$ python3 -q
>>> import numpy as np
>>> import numpy.linalg as la
>>> np.set_printoptions(precision=1, suppress=True, linewidth=120, sign=" ")
>>> def rd(a):
...     return np.round(a, 1) + 0
... 
>>> mat = np.arange(156).reshape(12, 13) + 2
>>> print(mat)
[[   2    3    4    5    6    7    8    9   10   11   12   13   14]
 [  15   16   17   18   19   20   21   22   23   24   25   26   27]
 [  28   29   30   31   32   33   34   35   36   37   38   39   40]
 [  41   42   43   44   45   46   47   48   49   50   51   52   53]
 [  54   55   56   57   58   59   60   61   62   63   64   65   66]
 [  67   68   69   70   71   72   73   74   75   76   77   78   79]
 [  80   81   82   83   84   85   86   87   88   89   90   91   92]
 [  93   94   95   96   97   98   99  100  101  102  103  104  105]
 [ 106  107  108  109  110  111  112  113  114  115  116  117  118]
 [ 119  120  121  122  123  124  125  126  127  128  129  130  131]
 [ 132  133  134  135  136  137  138  139  140  141  142  143  144]
 [ 145  146  147  148  149  150  151  152  153  154  155  156  157]]
>>> Uu, sv, Vt = la.svd(mat)
>>> print(rd(sv))
[ 1141.    23.     0.     0.     0.     0.     0.     0.     0.     0.     0.     0.]
>>> B = Uu[:, :2] @ np.diag(sv[:2]) @ Vt[:2]
>>> print(la.matrix_rank(B))
2
>>> print(la.matrix_rank(mat, rtol=0.05))
1
>>> m1 = np.load("layer17.npy")
>>> print(m1)
[[ 4.1  0.   0.   1.   4.  -3.  -5.  -4.   3.   3. ]
 [-5.   3.1  1.  -5.  -2.  -5.   5.   1.   5.  -2. ]
 [ 0.  -5.  -2.9  2.  -1.   0.  -4.   2.   1.   0. ]
 [ 0.  -1.  -2.   1.1 -2.  -4.  -5.  -5.   2.  -5. ]
 [-4.   2.  -1.  -3.   1.1  3.  -5.  -1.   3.  -2. ]
 [-5.  -4.   0.  -4.   3.   5.1 -5.  -1.   1.   0. ]
 [-2.   5.  -4.   5.   2.   1.   1.1 -1.   1.   1. ]
 [ 5.   1.  -4.   5.   0.   5.   5.  -0.9  5.   4. ]
 [-2.  -1.   1.  -4.  -5.  -4.   3.  -5.   2.1 -5. ]
 [ 4.   0.   0.   1.   4.  -3.  -5.  -4.   3.   3.1]]
>>> x0 = np.array([-2, 0, 1, 2, 0, 2, -1, 0, -2, -1])
>>> a = np.maximum(m1 @ x0, 0)
>>> print(rd(np.maximum(m1 @ x0, 0) - np.maximum(-m1 @ x0, 0)))
[-16.2 -22.    3.1  -1.8   8.   15.2   7.9 -13.  -13.2 -16.1]
>>> print(m1 * (a > 1e-9)[:, None])
[[ 0.   0.   0.   0.   0.  -0.  -0.  -0.   0.   0. ]
 [-0.   0.   0.  -0.  -0.  -0.   0.   0.   0.  -0. ]
 [ 0.  -5.  -2.9  2.  -1.   0.  -4.   2.   1.   0. ]
 [ 0.  -0.  -0.   0.  -0.  -0.  -0.  -0.   0.  -0. ]
 [-4.   2.  -1.  -3.   1.1  3.  -5.  -1.   3.  -2. ]
 [-5.  -4.   0.  -4.   3.   5.1 -5.  -1.   1.   0. ]
 [-2.   5.  -4.   5.   2.   1.   1.1 -1.   1.   1. ]
 [ 0.   0.  -0.   0.   0.   0.   0.  -0.   0.   0. ]
 [-0.  -0.   0.  -0.  -0.  -0.   0.  -0.   0.  -0. ]
 [ 0.   0.   0.   0.   0.  -0.  -0.  -0.   0.   0. ]]
>>> E = np.loadtxt("a.csv", delimiter=",")
>>> print(E)
[[ 2.  0.  0.  3.  2.  3.  0.  0.  2.  2.  0.  1.]
 [ 0.  3.  2.  0.  0.  0.  0.  0.  0.  0.  0.  0.]
 [ 0.  3.  0.  0.  0.  0.  0.  0.  0.  0.  0.  0.]
 [ 2.  0.  0.  3.  3.  0.  0.  0.  2.  3.  0.  0.]
 [ 2.  0.  0.  1.  2.  1.  0.  0.  3.  1.  0.  3.]
 [ 2.  0.  0.  0.  1.  2.  0.  0.  3.  3.  0.  2.]
 [ 0.  0.  0.  0.  0.  0.  3.  1.  0.  0.  2.  0.]
 [ 0.  0.  0.  0.  0.  0.  1.  0.  0.  0.  2.  0.]
 [ 2.  0.  0.  2.  3.  2.  0.  0.  2.  1.  0.  3.]
 [ 3.  0.  0.  3.  0.  3.  0.  0.  3.  3.  0.  3.]
 [ 0.  0.  0.  0.  0.  0.  2.  3.  0.  0.  3.  0.]
 [ 3.  0.  0.  2.  3.  1.  0.  0.  2.  1.  0.  2.]]
>>> r0 = np.array([5, -1, 5])
>>> print(np.correlate(E[7], E[0], "full"))
[ 0.  0.  0.  0.  0.  0.  1.  0.  2.  2.  2.  0.  7.  6.  3.  0.  6.  6.  6.  0.  0.  4.  0.]
>>> K = np.loadtxt("m.csv", delimiter=",")
>>> print(K)
[[ 2.  3. -1. -1. -4.  0.  2. -2. -3.  0.]
 [ 3. -6.  1. -4. -1. -2.  1.  2. -2.  1.]
 [-1.  1. -6. -5. -5. -5. -4.  5. -2.  3.]
 [-1. -4. -5.  6.  3.  2.  5. -1.  3.  3.]
 [-4. -1. -5.  3.  4. -4.  2. -3. -5.  1.]
 [ 0. -2. -5.  2. -4.  0. -2. -1. -3.  1.]
 [ 2.  1. -4.  5.  2. -2.  2.  0.  2. -1.]
 [-2.  2.  5. -1. -3. -1.  0.  0. -2. -1.]
 [-3. -2. -2.  3. -5. -3.  2. -2.  4.  0.]
 [ 0.  1.  3.  3.  1.  1. -1. -1.  0. -2.]]
>>> print(K @ K)
[[ 48.  -1.  20. -24.   0.  20.  -4.  16.   3.  -7.]
 [ -1.  77.  33. -15. -12.   6. -25.  -1. -10. -23.]
 [ 20.  33. 167. -50.   8.  50. -17.   0.  12. -49.]
 [-24. -15. -50. 135.  56.  18.  59. -57.  42.  -6.]
 [  0. -12.   8.  56. 122.  32.  35. -21.  15.  -8.]
 [ 20.   6.  50.  18.  32.  64.   9. -14.  26. -14.]
 [ -4. -25. -17.  59.  35.   9.  63. -34.  23.   4.]
 [ 16.  -1.   0. -57. -21. -14. -34.  49.  -1.  12.]
 [  3. -10.  12.  42.  15.  26.  23.  -1.  84.  -7.]
 [ -7. -23. -49.  -6.  -8. -14.   4.  12.  -7.  27.]]
>>> print((K + K.T) / 2)
[[ 2.  3. -1. -1. -4.  0.  2. -2. -3.  0.]
 [ 3. -6.  1. -4. -1. -2.  1.  2. -2.  1.]
 [-1.  1. -6. -5. -5. -5. -4.  5. -2.  3.]
 [-1. -4. -5.  6.  3.  2.  5. -1.  3.  3.]
 [-4. -1. -5.  3.  4. -4.  2. -3. -5.  1.]
 [ 0. -2. -5.  2. -4.  0. -2. -1. -3.  1.]
 [ 2.  1. -4.  5.  2. -2.  2.  0.  2. -1.]
 [-2.  2.  5. -1. -3. -1.  0.  0. -2. -1.]
 [-3. -2. -2.  3. -5. -3.  2. -2.  4.  0.]
 [ 0.  1.  3.  3.  1.  1. -1. -1.  0. -2.]]
>>> print(rd(la.matrix_power(K, 3)))
[[   48.   241.   -80.  -296.  -521.  -170.  -140.     7.  -342.     9.]
 [  241.  -402.    31.  -809.  -375.  -243.  -215.   409.  -308.   197.]
 [  -80.    31. -1132. -1359. -1409. -1084.  -890.   862.  -786.   557.]
 [ -296.  -809. -1359.  1808.   991.   133.  1096.  -631.   673.   324.]
 [ -521.  -375. -1409.   991.   550.  -494.   524.  -460.  -358.   336.]
 [ -170.  -243. -1084.   133.  -494.  -450.   -44.     6.  -320.   339.]
 [ -140.  -215.  -890.  1096.   524.   -44.   550.  -350.   357.   108.]
 [    7.   409.   862.  -631.  -460.     6.  -350.    90.  -240.  -246.]
 [ -342.  -308.  -786.   673.  -358.  -320.   357.  -240.   344.   185.]
 [    9.   197.   557.   324.   336.   339.   108.  -246.   185.  -280.]]
>>> print(rd(np.abs(la.eigvals(K)).max()))
16.6
